% ipython --no-banner

In [1]: import numpy as np

In [2]: import numpy.linalg as la

In [3]: np.set_printoptions(suppress=True, linewidth=120)

In [4]: mat = np.loadtxt("mat.csv", delimiter=",")

In [5]: mat
Out[5]: 
array([[ 4.578,  5.339,  1.685, -5.726, -3.378, -1.868],
       [ 2.525, -6.08 ,  3.645,  3.901, -4.988, -1.809],
       [-1.41 , -2.872, -3.828,  7.761, -3.736, -0.959],
       [ 0.206,  2.811,  1.329, -1.259,  7.196, -6.077],
       [-7.614, -2.105,  2.237, -0.791,  4.114,  3.878],
       [ 5.352, -6.051,  1.513, -0.993,  2.573,  4.985],
       [ 3.892, -4.677,  5.55 , -0.676,  2.281, -5.149],
       [-1.585,  5.483,  0.667,  1.678,  1.962, -7.766],
       [-1.381, -6.38 ,  1.525,  1.975, -1.229,  7.046],
       [-3.45 , -1.084,  6.066, -6.75 , -0.952, -1.909],
       [ 6.853, -3.366,  4.598, -0.834,  1.528, -4.187],
       [-0.517, -6.347, -3.332,  5.68 , -3.435, -2.07 ],
       [-6.094,  3.149, -3.509, -1.971,  1.587,  5.851],
       [ 0.406, -5.351, -2.251,  1.026,  5.377,  6.014],
       [-5.038, -2.042,  3.494, -5.002,  2.279, -5.294]])

In [6]: lab = mat[:, 5] > np.median(mat[:, 5])

In [7]: f = mat[lab].mean(axis=0) - mat[~lab].mean(axis=0)

In [8]: round((((mat - mat.mean(axis=0)) @ f > 0) == lab).mean(), 3)
Out[8]: np.float64(0.933)

In [9]: ((mat - mat.mean(axis=0)) @ f > 0).astype(int)
Out[9]: array([0, 1, 1, 0, 1, 1, 0, 0, 1, 0, 0, 1, 1, 1, 0])

In [10]: W2 = mat[[9, 4]].astype(float)

In [11]: for _ in range(7):
    ...:     lab = la.norm(mat[:, None] - W2, axis=-1).argmin(axis=1)
    ...:     W2 = np.array([mat[lab == j].mean(axis=0) for j in range(2)])
    ...: 

In [12]: lab
Out[12]: array([0, 0, 1, 0, 1, 1, 0, 0, 1, 0, 0, 1, 1, 1, 0])

In [13]: np.bincount(lab)
Out[13]: array([8, 7])

In [14]: x0 = np.array([2, 7, 8, 2, 5, 1])

In [15]: y = mat @ x0

In [16]: np.round(la.pinv(mat) @ mat, 3) + 0
Out[16]: 
array([[1., 0., 0., 0., 0., 0.],
       [0., 1., 0., 0., 0., 0.],
       [0., 0., 1., 0., 0., 0.],
       [0., 0., 0., 1., 0., 0.],
       [0., 0., 0., 0., 1., 0.],
       [0., 0., 0., 0., 0., 1.]])

In [17]: rng = np.random.default_rng(241)

In [18]: y = y + 0.3 * rng.normal(size=15)

In [19]: y.round(3)
Out[19]: 
array([ 29.357, -26.862, -57.323,  58.267,  10.69 ,  -3.76 ,  24.667,  45.369, -30.595,  13.867,  28.701, -79.612,
        -8.565, -19.667,  -0.454])

In [20]: coef, *_ = la.lstsq(mat, y)

In [21]: coef.round(3)
Out[21]: array([2.002, 6.955, 7.971, 2.005, 4.992, 0.975])

In [22]: np.round(mat.T @ (y - mat @ coef), 3) + 0
Out[22]: array([0., 0., 0., 0., 0., 0.])

In [23]: out = np.c_[mat[:, :5] @ np.array([[3, 8, -2, 6, 3],
    ...:     [-9, -9, 4, 2, -6],
    ...:     [-1, 2, 8, 6, 0],
    ...:     [-6, 6, -3, 3, 4],
    ...:     [5, -5, 5, -9, 4]]), np.array([-2, 3, -2, 3, 1, -2, 1, 1, -2, 1, -1, 3, -1, -2, 0])]

In [24]: out.round(3)
Out[24]: 
array([[ -18.536,  -25.523,   25.968,   61.48 ,  -54.716,   -2.   ],
       [  10.304,  130.556,  -36.853,   81.455,   39.707,    3.   ],
       [ -39.8  ,   72.158,  -81.255,   19.735,   29.102,   -2.   ],
       [  17.524,  -64.527,   61.221,  -53.709,    7.5  ,    3.   ],
       [  19.182,  -62.809,   47.647,  -75.871,    3.08 ,    1.   ],
       [  87.825,   81.478,   -6.96 ,    2.952,   58.682,   -2.   ],
       [  63.68 ,   68.868,   31.341,   24.741,   46.158,    1.   ],
       [ -55.027,  -60.435,   35.214,   -7.166,  -23.093,    1.   ],
       [  33.757,   67.417,  -22.628,    5.09 ,   37.121,   -2.   ],
       [  29.08 ,  -41.452,   66.582,    1.846,  -34.654,    1.   ],
       [  58.899,   81.67 ,   19.756,   45.72 ,   43.531,   -1.   ],
       [   7.649,   97.578,  -85.225,   12.167,   45.511,    3.   ],
       [ -23.353, -103.872,   10.56 ,  -71.516,  -38.712,   -1.   ],
       [  72.357,   26.176,  -16.417,  -67.087,   58.936,   -2.   ],
       [  41.177,  -56.345,   56.261,  -48.865,  -13.754,    0.   ]])

In [25]: la.matrix_rank(np.c_[mat, out])
Out[25]: np.int64(7)

In [26]: np.round(la.norm(out - mat @ la.lstsq(mat, out)[0], axis=0), 3) + 0
Out[26]: array([0.   , 0.   , 0.   , 0.   , 0.   , 5.433])

In [27]: gram = np.cov(out, rowvar=False)

In [28]: np.round(np.corrcoef(out[:, 0], out[:, 2])[0, 1], 3)
Out[28]: np.float64(0.151)

In [29]: np.round(np.median(out, axis=0), 3)
Out[29]: array([19.182, 26.176, 19.756,  2.952, 29.102,  0.   ])

In [30]: np.round(np.polyfit(out[:, 0], out[:, 2], 1), 3)
Out[30]: array([0.174, 3.474])

In [31]: gram.shape
Out[31]: (6, 6)

In [32]: np.argwhere(np.triu(np.abs(np.corrcoef(out.T)) > 0.8, 1))
Out[32]: array([[1, 4]])

In [33]: J = np.loadtxt("case4.csv", delimiter=",")

In [34]: J
Out[34]: 
array([[0., 3., 0., 3., 0., 3.],
       [0., 3., 0., 3., 0., 3.],
       [1., 1., 1., 1., 1., 1.],
       [0., 3., 0., 3., 0., 3.],
       [0., 3., 0., 3., 0., 3.],
       [1., 1., 1., 1., 1., 1.]])

In [35]: Uu, sigma, Vh = la.svd(J)

In [36]: sigma.round(3) + 0
Out[36]: array([10.693,  2.381,  0.   ,  0.   ,  0.   ,  0.   ])

In [37]: np.argmax(sigma[:-1] / (sigma[1:] + 1e-6)) + 1
Out[37]: np.int64(2)

In [38]: out = Uu[:, :2] @ np.diag(sigma[:2]) @ Vh[:2]

In [39]: la.matrix_rank(J, rtol=0.05)
Out[39]: np.int64(2)

In [40]: E = np.loadtxt("run0.csv", delimiter=",")

In [41]: E
Out[41]: 
array([[17., 12., 12., 17.],
       [ 0.,  0.,  0.,  0.],
       [ 0.,  0.,  0.,  0.],
       [ 0.,  0.,  0.,  0.],
       [11., 13., 14.,  8.],
       [ 9., 11.,  8., 14.],
       [12., 12., 12., 10.],
       [12.,  7.,  9.,  9.],
       [ 0.,  0.,  0.,  0.],
       [ 0.,  0.,  0.,  0.],
       [ 4.,  6.,  5.,  6.],
       [ 0.,  0.,  0.,  0.],
       [ 0.,  0.,  0.,  0.]])

In [42]: round(float(la.norm(E, 2) / la.norm(E)), 3)
Out[42]: 0.986

In [43]: la.cond(E) > 100
Out[43]: np.True_

In [44]: la.matrix_rank(E, rtol=0.1)
Out[44]: np.int64(2)

In [45]: np.argsort(-la.norm(E, axis=0).round(6), kind="stable")[:3]
Out[45]: array([0, 3, 1])

In [46]: x0 = np.array([3, 3, 5, -3])

In [47]: y = E @ x0

In [48]: coef, lr = np.zeros(4), 1 / la.norm(E, 2) ** 2

In [49]: for i in range(15):
    ...:     coef -= lr * E.T @ (E @ coef - y)
    ...:     if i % 5 == 0: print(i, round(la.norm(E @ coef - y), 3))
    ...: 
0 42.821
5 38.904
10 35.355

In [50]: coef.round(3)
Out[50]: array([2.063, 2.216, 2.721, 0.823])

In [51]: np.round(la.cond(E), 3)
Out[51]: np.float64(106.229)

In [52]: dist = la.norm(E[:, None] - E[None], axis=-1)

In [53]: dist[5].round(3)
Out[53]: array([ 9.487, 21.494, 21.494, 21.494,  8.944,  0.   ,  6.481,  7.141, 21.494, 21.494, 11.091, 21.494, 21.494])

In [54]: dist.mean(axis=1).argmax()
Out[54]: np.int64(0)

In [55]: lab = rng.integers(0, 3, 8)

In [56]: feats = np.triu((lab[:, None] == lab) & (rng.random((8, 8)) < 0.8), 1).astype(int)

In [57]: feats += feats.T

In [58]: feats
Out[58]: 
array([[0, 0, 1, 0, 0, 0, 1, 1],
       [0, 0, 0, 0, 1, 1, 0, 0],
       [1, 0, 0, 0, 0, 0, 1, 0],
       [0, 0, 0, 0, 1, 1, 0, 0],
       [0, 1, 0, 1, 0, 1, 0, 0],
       [0, 1, 0, 1, 1, 0, 0, 0],
       [1, 0, 1, 0, 0, 0, 0, 1],
       [1, 0, 0, 0, 0, 0, 1, 0]])

In [59]: evals, vecs = la.eigh(feats)

In [60]: np.round(la.eigvalsh(feats @ feats), 3) + 0
Out[60]: array([0.   , 0.   , 1.   , 1.   , 2.438, 2.438, 6.562, 6.562])

In [61]: np.round(la.eigvalsh(feats + 2 * np.eye(8)), 3)
Out[61]: array([0.438, 0.438, 1.   , 1.   , 2.   , 2.   , 4.562, 4.562])

In [62]: r = la.matrix_rank(feats)

In [63]: r
Out[63]: np.int64(6)

In [64]: N = la.svd(feats)[2][r:].T

In [65]: np.round(N @ N.T, 3) + 0
Out[65]: 
array([[ 0. ,  0. ,  0. ,  0. ,  0. ,  0. ,  0. ,  0. ],
       [ 0. ,  0.5,  0. , -0.5,  0. ,  0. ,  0. ,  0. ],
       [ 0. ,  0. ,  0.5,  0. ,  0. ,  0. ,  0. , -0.5],
       [ 0. , -0.5,  0. ,  0.5,  0. ,  0. ,  0. ,  0. ],
       [ 0. ,  0. ,  0. ,  0. ,  0. ,  0. ,  0. ,  0. ],
       [ 0. ,  0. ,  0. ,  0. ,  0. ,  0. ,  0. ,  0. ],
       [ 0. ,  0. ,  0. ,  0. ,  0. ,  0. ,  0. ,  0. ],
       [ 0. ,  0. , -0.5,  0. ,  0. ,  0. ,  0. ,  0.5]])

In [66]: la.matrix_rank(feats.T @ feats), la.matrix_rank(feats @ feats.T)
Out[66]: (np.int64(6), np.int64(6))

In [67]: data = np.array([[1, 0, 0, 0, 0, 0, 0, 0],
    ...:     [1, 1, 0, 0, 0, 0, 0, 0],
    ...:     [3, 0, 1, 0, 0, 0, 0, 0],
    ...:     [1, -1, -2, 1, 0, 0, 0, 0],
    ...:     [2, -5, 2, 5, 1, 0, 0, 0],
    ...:     [-5, -5, -3, 2, 2, 1, 0, 0],
    ...:     [5, 2, -3, 1, -1, -4, 1, 0],
    ...:     [-3, -5, 3, -3, -4, -3, -5, 1]])

In [68]: [round(float(x), 3) for x in la.svd(data, compute_uv=False)[:3]]
Out[68]: [11.584, 8.972, 7.723]

In [69]: np.argsort(-la.norm(data, axis=0).round(6), kind="stable")[:3]
Out[69]: array([1, 0, 3])

In [70]: la.cond(data) > 100
Out[70]: np.True_

In [71]: la.matrix_rank(data, rtol=0.1)
Out[71]: np.int64(5)

In [72]: round(float(la.norm(data, 2) / la.norm(data)), 3)
Out[72]: 0.661

In [73]: arr = np.array([[-4, 4, 4, -4], [-1, -5, 1, 5], [-4, 4, 8, -8], [-1, -5, 2, 10]])

In [74]: def softmax(z):
    ...:     e = np.exp(z - z.max(axis=-1, keepdims=True))
    ...:     return e / e.sum(axis=-1, keepdims=True)
    ...: 

In [75]: np.round(softmax(10 * arr[1]), 3) + 0
Out[75]: array([0., 0., 0., 1.])

In [76]: S = arr @ arr.T / np.sqrt(4)

In [77]: softmax(S).round(6).argmax(axis=1)
Out[77]: array([2, 3, 2, 3])

In [78]: np.round(softmax(S)[1] @ arr, 3)
Out[78]: array([-1., -5.,  2., 10.])

In [79]: x0 = np.array([3, 3, 3, 2])

In [80]: y = arr @ x0

In [81]: y
Out[81]: array([ 4, -5,  8,  8])

In [82]: np.round(la.solve(arr, arr[:, 3]), 3)
Out[82]: array([-0., -0.,  0.,  1.])

In [83]: round(la.norm(arr, 1), 3), round(la.norm(arr, np.inf), 3)
Out[83]: (np.float64(27.0), np.float64(24.0))

In [84]: arr[3] @ arr[2]
Out[84]: np.int64(-80)

In [85]: la.norm(arr, axis=1).argmax()
Out[85]: np.int64(2)

In [86]: round(float(la.norm(arr, 2)), 3)
Out[86]: 17.617

In [87]: np.round(la.norm(arr[3] - arr[2]), 3)
Out[87]: np.float64(21.213)

In [88]: np.round(la.norm(arr) ** 2 / la.norm(arr, 2) ** 2, 3)
Out[88]: np.float64(1.308)

In [89]: la.cond(feats) > 100
Out[89]: np.True_

In [90]: np.argsort(-la.norm(feats, axis=0).round(6), kind="stable")[:3]
Out[90]: array([0, 4, 5])

In [91]: [round(float(x), 3) for x in la.svd(feats, compute_uv=False)[:3]]
Out[91]: [2.562, 2.562, 1.562]

In [92]: F = np.load("dump.npy")

In [93]: F
Out[93]: 
array([[-4,  0,  0,  0,  2,  0,  0],
       [ 0,  0,  0,  0, -1,  0,  0],
       [ 0,  0,  0,  3,  0,  0,  0],
       [ 0,  2,  0,  0,  0,  4,  0],
       [ 0,  4,  0,  0,  4,  0,  0],
       [-2,  0,  0,  0,  0,  0,  1]])

In [94]: Uu, sigma, Vh = la.svd(F, full_matrices=False)

In [95]: (sigma > 1e-8).sum()
Out[95]: np.int64(6)

In [96]: np.round(np.cumsum(sigma ** 2) / np.sum(sigma ** 2), 3)
Out[96]: array([0.454, 0.709, 0.879, 0.982, 0.997, 1.   ])

In [97]: np.round(sigma / sigma[0], 3)
Out[97]: array([1.   , 0.749, 0.612, 0.477, 0.18 , 0.079])

In [98]: T = np.stack([F, 3 * F, F[::-1]])

In [99]: (T @ F.T).shape
Out[99]: (3, 6, 6)

In [100]: T.sum(axis=0)
Out[100]: 
array([[-18,   0,   0,   0,   8,   0,   1],
       [  0,   4,   0,   0,   0,   0,   0],
       [  0,   2,   0,  12,   0,   4,   0],
       [  0,   8,   0,   3,   0,  16,   0],
       [  0,  16,   0,   0,  15,   0,   0],
       [-12,   0,   0,   0,   2,   0,   4]])

In [101]: np.round(la.norm(T, axis=(1, 2)), 3)
Out[101]: array([ 9.327, 27.982,  9.327])

In [102]: la.matrix_rank(T.reshape(3, -1))
Out[102]: np.int64(2)
